% ipython --no-banner

In [1]: import numpy as np

In [2]: np.set_printoptions(suppress=True, linewidth=120)

In [3]: m1 = np.load("dump.npy")

In [4]: m1
Out[4]: 
array([[ 4,  4,  4,  4],
       [ 4,  8,  8,  8],
       [ 4,  8, 12, 12],
       [ 4,  8, 12, 16]])

In [5]: # equal to its transpose

In [6]: x0 = np.array([1, 3, 1, 0])

In [7]: m1 @ np.eye(4)[0]
Out[7]: array([4., 4., 4., 4.])

In [8]: x0 = np.ones(4)

In [9]: for _ in range(7):
   ...:     x0 = m1 @ x0
   ...:     x0 /= np.linalg.norm(x0)
   ...:     print(round(x0 @ m1 @ x0, 2))
   ...: 
33.12
33.16
33.16
33.16
33.16
33.16
33.16

In [10]: print(x0.round(2))
[0.23 0.43 0.58 0.66]

In [11]: round(float(np.linalg.eigvalsh(m1)[-1]), 2)
Out[11]: 33.16

In [12]: x0 = np.array([0, 0, 1, -1])

In [13]: y = m1 @ x0

In [14]: beta, lr = np.zeros(4), 1 / np.linalg.norm(m1, 2) ** 2

In [15]: for i in range(50):
    ...:     beta -= lr * m1.T @ (m1 @ beta - y)
    ...:     if i % 10 == 0: print(i, round(np.linalg.norm(m1 @ beta - y), 2))
    ...: 
0 2.99
10 2.73
20 2.51
30 2.33
40 2.17

In [16]: round(float(np.linalg.cond(m1)), 2)
Out[16]: 29.28

In [17]: print(beta.round(2))
[ 0.09  0.14  0.05 -0.29]

In [18]: w, vecs = np.linalg.eigh(m1)

In [19]: np.round(vecs.T @ vecs, 2) + 0
Out[19]: 
array([[1., 0., 0., 0.],
       [0., 1., 0., 0.],
       [0., 0., 1., 0.],
       [0., 0., 0., 1.]])

In [20]: round(float(w.sum()), 2), np.trace(m1)
Out[20]: (40.0, np.int64(40))

In [21]: np.round(vecs.T @ m1 @ vecs, 2) + 0
Out[21]: 
array([[ 1.13,  0.  ,  0.  ,  0.  ],
       [ 0.  ,  1.7 ,  0.  ,  0.  ],
       [ 0.  ,  0.  ,  4.  ,  0.  ],
       [ 0.  ,  0.  ,  0.  , 33.16]])

In [22]: np.round(np.linalg.eigvalsh(m1 + -2 * np.eye(4)), 2)
Out[22]: array([-0.87, -0.3 ,  2.  , 31.16])

In [23]: np.round(np.linalg.svd(m1, compute_uv=False), 2)
Out[23]: array([33.16,  4.  ,  1.7 ,  1.13])

In [24]: (w > 1e-8).sum(), (w < -1e-8).sum()
Out[24]: (np.int64(4), np.int64(0))

In [25]: print(np.abs(vecs[:, -1]).round(6).argmax())
3

In [26]: low = np.linalg.cholesky(m1)

In [27]: low @ low.T
Out[27]: 
array([[ 4.,  4.,  4.,  4.],
       [ 4.,  8.,  8.,  8.],
       [ 4.,  8., 12., 12.],
       [ 4.,  8., 12., 16.]])

In [28]: u = np.array([-8, 5, 6, -6])

In [29]: r1 = np.array([2, 0, -1])

In [30]: data = np.outer(u, r1)

In [31]: data
Out[31]: 
array([[-16,   0,   8],
       [ 10,   0,  -5],
       [ 12,   0,  -6],
       [-12,   0,   6]])

In [32]: # rows and columns are dependent

In [33]: U, sig, vt = np.linalg.svd(data)

In [34]: vecs = vt[:(sig > 1e-8).sum()]

In [35]: rng = np.random.default_rng(9919)

In [36]: x0 = data[3] + -2 * data[1] + rng.integers(2) * np.eye(3)[2]

In [37]: x0
Out[37]: array([-32.,   0.,  16.])

In [38]: round(float(np.linalg.norm(x0 - vecs.T @ vecs @ x0)), 2)
Out[38]: 0.0

In [39]: print(np.round(vecs.T @ vecs, 2))
[[ 0.8  0.  -0.4]
 [ 0.   0.   0. ]
 [-0.4  0.   0.2]]

In [40]: np.linalg.matrix_rank(np.vstack([data, x0]))
Out[40]: np.int64(1)

In [41]: U, sig, vt = np.linalg.svd(data)

In [42]: np.argmax(sig[:-1] / (sig[1:] + 1e-6)) + 1
Out[42]: np.int64(1)

In [43]: Y = U[:, :1] @ np.diag(sig[:1]) @ vt[:1]

In [44]: print(Y.round(2))
[[-16.   0.   8.]
 [ 10.   0.  -5.]
 [ 12.   0.  -6.]
 [-12.   0.   6.]]

In [45]: np.round(np.abs(data - Y).max(), 2)
Out[45]: np.float64(0.0)

In [46]: round(float(np.linalg.norm(data - Y, 2)), 2), round(float(sig[1]), 2)
Out[46]: (0.0, 0.0)

In [47]: [round(float(x), 2) for x in np.linalg.svd(data, compute_uv=False)[:3]]
Out[47]: [28.37, 0.0, 0.0]

In [48]: np.linalg.matrix_rank(data, rtol=0.1)
Out[48]: np.int64(1)

In [49]: np.argsort(-np.linalg.norm(data, axis=0).round(6), kind="stable")[:3]
Out[49]: array([0, 2, 1])

In [50]: np.linalg.cond(data) > 100
Out[50]: np.True_

In [51]: def softmax(z):
    ...:     e = np.exp(z - z.max(axis=-1, keepdims=True))
    ...:     return e / e.sum(axis=-1, keepdims=True)
    ...: 

In [52]: np.round(softmax(data).sum(axis=1), 2)
Out[52]: array([1., 1., 1., 1.])

In [53]: np.round(softmax(data[1]), 2) + 0
Out[53]: array([1., 0., 0.])

In [54]: scores = data @ data.T / np.sqrt(3)

In [55]: np.round(softmax(scores + np.triu(np.full(scores.shape, -np.inf), 1)), 2) + 0
Out[55]: 
array([[1., 0., 0., 0.],
       [0., 1., 0., 0.],
       [0., 0., 1., 0.],
       [1., 0., 0., 0.]])

In [56]: np.round(softmax(scores)[1] @ data, 2)
Out[56]: array([12.,  0., -6.])

In [57]: softmax(scores).round(6).argmax(axis=1)
Out[57]: array([0, 2, 2, 0])

In [58]: np.round(softmax(scores), 2) + 0
Out[58]: 
array([[1., 0., 0., 0.],
       [0., 0., 1., 0.],
       [0., 0., 1., 0.],
       [1., 0., 0., 0.]])

In [59]: np.linalg.lstsq(data[:-1].T, data[-1])[2]
Out[59]: np.int32(1)

In [60]: np.unique(data.round(6), axis=0).shape
Out[60]: (4, 3)

In [61]: round(float(np.trace(np.linalg.pinv(data) @ data)), 2)
Out[61]: 1.0

In [62]: feats = np.load("w.npy")

In [63]: print(feats.round(2))
[[-10.98  -2.89  16.46]
 [ -1.49  16.3  -11.5 ]
 [ 10.59 -16.96   0.38]
 [ -9.2   17.56  -2.65]
 [ 13.61 -13.02  -6.74]
 [ -2.94  16.96 -10.18]
 [ 13.94  -5.76 -13.14]
 [  1.92  14.09 -14.06]
 [-10.49  17.02  -0.55]
 [ 13.76  -4.79 -13.7 ]
 [ 14.04  -6.41 -12.73]
 [-13.98  11.57   8.41]
 [-13.7    4.5   13.86]
 [ 12.04 -15.78  -2.45]]

In [64]: # rows and columns are dependent

In [65]: W2 = feats[[0, 1]].astype(float)

In [66]: for _ in range(7):
    ...:     lab = np.linalg.norm(feats[:, None] - W2, axis=-1).argmin(axis=1)
    ...:     W2 = np.array([feats[lab == j].mean(axis=0) for j in range(2)])
    ...: 

In [67]: lab
Out[67]: array([0, 1, 0, 1, 1, 1, 1, 1, 1, 1, 1, 0, 0, 0])

In [68]: print(np.round(W2[1] - W2[0], 2))
[  6.89   9.69 -16.8 ]

In [69]: print(np.bincount(lab))
[5 9]

In [70]: np.abs(W2[1] - W2[0]).argmax()
Out[70]: np.int64(2)

In [71]: np.allclose(feats[:-1].T @ np.linalg.lstsq(feats[:-1].T, feats[-1])[0], feats[-1])
Out[71]: True

In [72]: np.round(feats @ np.linalg.pinv(feats) @ feats, 2)
Out[72]: 
array([[-10.98,  -2.89,  16.46],
       [ -1.49,  16.3 , -11.5 ],
       [ 10.59, -16.96,   0.38],
       [ -9.2 ,  17.56,  -2.65],
       [ 13.61, -13.02,  -6.74],
       [ -2.94,  16.96, -10.18],
       [ 13.94,  -5.76, -13.14],
       [  1.92,  14.09, -14.06],
       [-10.49,  17.02,  -0.55],
       [ 13.76,  -4.79, -13.7 ],
       [ 14.04,  -6.41, -12.73],
       [-13.98,  11.57,   8.41],
       [-13.7 ,   4.5 ,  13.86],
       [ 12.04, -15.78,  -2.45]])

In [73]: M = np.array([[5, 0, 2, 0], [5, 0, 2, 0], [4, 2, 0, 3]])

In [74]: print([round(float(x), 2) for x in np.linalg.svd(M, compute_uv=False)[:3]])
[8.68, 3.42, 0.0]

In [75]: np.argsort(-np.linalg.norm(M, axis=0).round(6), kind="stable")[:3]
Out[75]: array([0, 3, 2])

In [76]: np.linalg.matrix_rank(M, rtol=0.1)
Out[76]: np.int64(2)

In [77]: np.linalg.cond(M) > 100
Out[77]: np.True_
